$ ipython --no-banner

In [1]: import numpy as np

In [2]: np.set_printoptions(precision=3, suppress=True, linewidth=200)

In [3]: rd = lambda a: np.round(a, 3) + 0

In [4]: E = np.load("layer16.npy")

In [5]: E
Out[5]: 
array([[-1.12,  2.08, -1.92, -0.96,  3.2 ,  1.6 ,  0.32],
       [ 0.02, -0.59,  0.6 ,  0.15, -0.22, -0.44, -0.07],
       [-0.45, -0.27,  0.36, -0.12,  0.96, -0.18,  0.  ]])

In [6]: np.linalg.lstsq(E[:-1].T, E[-1])[2]
Out[6]: np.int32(2)

In [7]: U, sv, Vt = np.linalg.svd(E)

In [8]: vecs = Vt[:(sv > 1e-8).sum()]

In [9]: rng = np.random.default_rng(93)

In [10]: x0 = E[0] + 2 * E[2] + rng.integers(2) * np.eye(7)[2]

In [11]: rd(x0)
Out[11]: array([-2.02,  1.54, -0.2 , -1.2 ,  5.12,  1.24,  0.32])

In [12]: rd(np.linalg.norm(x0 - vecs.T @ vecs @ x0))
Out[12]: np.float64(0.77)

In [13]: np.linalg.matrix_rank(np.vstack([E, x0]))
Out[13]: np.int64(3)

In [14]: U, sv, Vt = np.linalg.svd(E)

In [15]: rd(sv)
Out[15]: array([4.897, 1.211, 0.   ])

In [16]: np.argmax(sv[:-1] / (sv[1:] + 1e-6)) + 1
Out[16]: np.int64(2)

In [17]: out = U[:, :2] @ np.diag(sv[:2]) @ Vt[:2]

In [18]: rd(np.abs(E - out).max())
Out[18]: np.float64(0.0)

In [19]: np.linalg.matrix_rank(E, rtol=0.05)
Out[19]: np.int64(2)

In [20]: rd(np.linalg.norm(E - out) / np.linalg.norm(E))
Out[20]: np.float64(0.0)

In [21]: np.linalg.matrix_rank(out)
Out[21]: np.int64(2)

In [22]: rd(out)
Out[22]: 
array([[-1.12,  2.08, -1.92, -0.96,  3.2 ,  1.6 ,  0.32],
       [ 0.02, -0.59,  0.6 ,  0.15, -0.22, -0.44, -0.07],
       [-0.45, -0.27,  0.36, -0.12,  0.96, -0.18,  0.  ]])

In [23]: rd(np.linalg.norm(E - out, 2)), rd(sv[2])
Out[23]: (np.float64(0.0), np.float64(0.0))
